$ python -q
>>> import numpy as np
>>> np.set_printoptions(precision=3, suppress=True, linewidth=100, sign=" ")
>>> A2 = np.array([[1, 1, -9, -6], [-9, -8, -5, 4], [-2, -9, 5, -2], [1, -5, 9, 3]])
>>> arr = A2.T @ A2
>>> print(arr)
[[ 87  86  35 -35]
 [ 86 171 -59 -35]
 [ 35 -59 212  51]
 [-35 -35  51  65]]
>>> # symmetric, so the eigenvalues are real
>>> r0 = np.array([-1, 1])
>>> print(np.convolve(arr[0], r0))
[-87   1  51  70 -35]
>>> print(np.polyval(r0, arr[0]))
[-86 -85 -34  36]
>>> print(np.correlate(arr[0], arr[3], "full"))
[ 5655 10027  3616 -6545 -6020     0  1225]
>>> print(np.cross(arr[0, :3], arr[3, :3]))
[ 5611 -5662   -35]
>>> P = np.triu(np.array([[-3, -1, 0, -1], [-2, 0, 3, -3], [1, -1, -5, 4], [-2, 0, -1, 2]]), 1) + np.eye(4)
>>> A2 = P @ arr @ np.linalg.inv(P)
>>> print(P @ arr - arr @ P)
[[ -51.  -49. -250.  175.]
 [ 210.   14.  -30.  793.]
 [-140. -105.  381. -730.]
 [   0.  -35.  105. -344.]]
>>> print(np.trace(A2), np.trace(arr))
535.0 535
>>> print(arr @ arr)
[[ 17415  21348   3606  -6545]
 [ 21348  41343 -21372 -14279]
 [  3606 -21372  52251  14967]
 [ -6545 -14279  14967   9276]]
>>> print(np.sort(np.abs(np.linalg.eigvals(arr))))
[   1.715   56.154  197.933  279.198]
>>> print((arr - arr.T) / 2)
[[ 0.  0.  0.  0.]
 [ 0.  0.  0.  0.]
 [ 0.  0.  0.  0.]
 [ 0.  0.  0.  0.]]
>>> evals, vecs = np.linalg.eig(arr)
>>> print(np.round(arr @ vecs[:, 0] - evals[0] * vecs[:, 0], 3) + 0)
[ 0.  0.  0.  0.]
>>> print(evals)
[ 279.198  197.933    1.715   56.154]
>>> print(np.sort(np.linalg.eigvals(np.linalg.inv(arr))))
[ 0.004  0.005  0.018  0.583]
>>> print(np.unravel_index(np.abs(arr).argmax(), arr.shape))
(np.int64(2), np.int64(2))
>>> print(arr.sum(axis=0))
[ 173  163  239   46]
>>> print(arr.mean(axis=0))
[ 43.25  40.75  59.75  11.5 ]
>>> print(arr.sum(axis=1))
[ 173  163  239   46]
>>> print(np.diff(arr, axis=0))
[[  -1   85  -94    0]
 [ -51 -230  271   86]
 [ -70   24 -161   14]]
>>> arr[4]
Traceback (most recent call last):
  File "<python-input-27>", line 1, in <module>
    arr[4]
    ~~~^^^
IndexError: index 4 is out of bounds for axis 0 with size 4
>>> print(arr - arr[0])
[[   0    0    0    0]
 [  -1   85  -94    0]
 [ -52 -145  177   86]
 [-122 -121   16  100]]
>>> m1 = np.cumsum(np.array([[1, 2, 2],
...     [0, 0, 2],
...     [0, 1, 2],
...     [2, 2, 1],
...     [2, 0, 1],
...     [1, 2, 0],
...     [1, 0, 2],
...     [2, 0, 2],
...     [1, 0, 0],
...     [0, 1, 0],
...     [2, 2, 1],
...     [1, 2, 2],
...     [1, 0, 0],
...     [1, 1, 0],
...     [1, 2, 2],
...     [1, 2, 2],
...     [1, 2, 0],
...     [1, 2, 0]]), axis=0)
>>> print(m1)
[[  1   2   2]
 [  1   2   4]
 [  1   3   6]
 [  3   5   7]
 [  5   5   8]
 [  6   7   8]
 [  7   7  10]
 [  9   7  12]
 [ 10   7  12]
 [ 10   8  12]
 [ 12  10  13]
 [ 13  12  15]
 [ 14  12  15]
 [ 15  13  15]
 [ 16  15  17]
 [ 17  17  19]
 [ 18  19  19]
 [ 19  21  19]]
>>> Xs = m1 - m1.mean(axis=0)
>>> vecs = np.linalg.svd(Xs)[2][:1]
>>> A2 = Xs - Xs @ vecs.T @ vecs
>>> print(np.cov(Xs @ vecs.T, rowvar=False))
94.57043683679656
>>> print(A2.std(axis=0))
[ 0.648  1.003  0.748]
>>> print(np.linalg.norm(A2, axis=1).round(6).argmax())
17
>>> print((Xs @ vecs.T).std(axis=0))
[ 9.451]
>>> print(round(float(np.linalg.norm(A2) / np.linalg.norm(Xs)), 3))
0.147
>>> d = np.linalg.norm(m1[:, None] - m1[None], axis=-1)
>>> print(d.mean(axis=1).argmax())
17
>>> print((d + 1e9 * np.eye(18)).round(6).argmin(axis=1))
[  1   0   1   4   3   4   5   8   7   8   9  12  11  12  13  16  15  16]
>>> print(np.unravel_index(d.round(6).argmax(), d.shape))
(np.int64(0), np.int64(17))
>>> print(np.linalg.matrix_rank(d ** 2))
5
>>> print(d[:5, :5])
[[ 0.     2.     4.123  6.164  7.81 ]
 [ 2.     0.     2.236  4.69   6.403]
 [ 4.123  2.236  0.     3.     4.899]
 [ 6.164  4.69   3.     0.     2.236]
 [ 7.81   6.403  4.899  2.236  0.   ]]
>>> evals, vecs = np.linalg.eigvalsh(arr)
Traceback (most recent call last):
  File "<python-input-45>", line 1, in <module>
    evals, vecs = np.linalg.eigvalsh(arr)
    ^^^^^^^^^^^
ValueError: too many values to unpack (expected 2)
>>> evals, vecs = np.linalg.eigh(arr)
>>> print(evals)
[   1.715   56.154  197.933  279.198]
>>> print(np.linalg.svd(arr, compute_uv=False))
[ 279.198  197.933   56.154    1.715]
>>> print(np.abs(vecs[:, -1]).round(6).argmax())
2
>>> print(np.round(vecs.T @ vecs, 3) + 0)
[[ 1.  0.  0.  0.]
 [ 0.  1.  0.  0.]
 [ 0.  0.  1.  0.]
 [ 0.  0.  0.  1.]]
>>> print(np.linalg.eigvalsh(arr + 2 * np.eye(4)))
[   3.715   58.154  199.933  281.198]
>>> print((evals > 1e-8).sum(), (evals < -1e-8).sum())
4 0
>>> print(np.linalg.eigvalsh(arr @ arr))
[     2.941   3153.314  39177.474  77951.27 ]
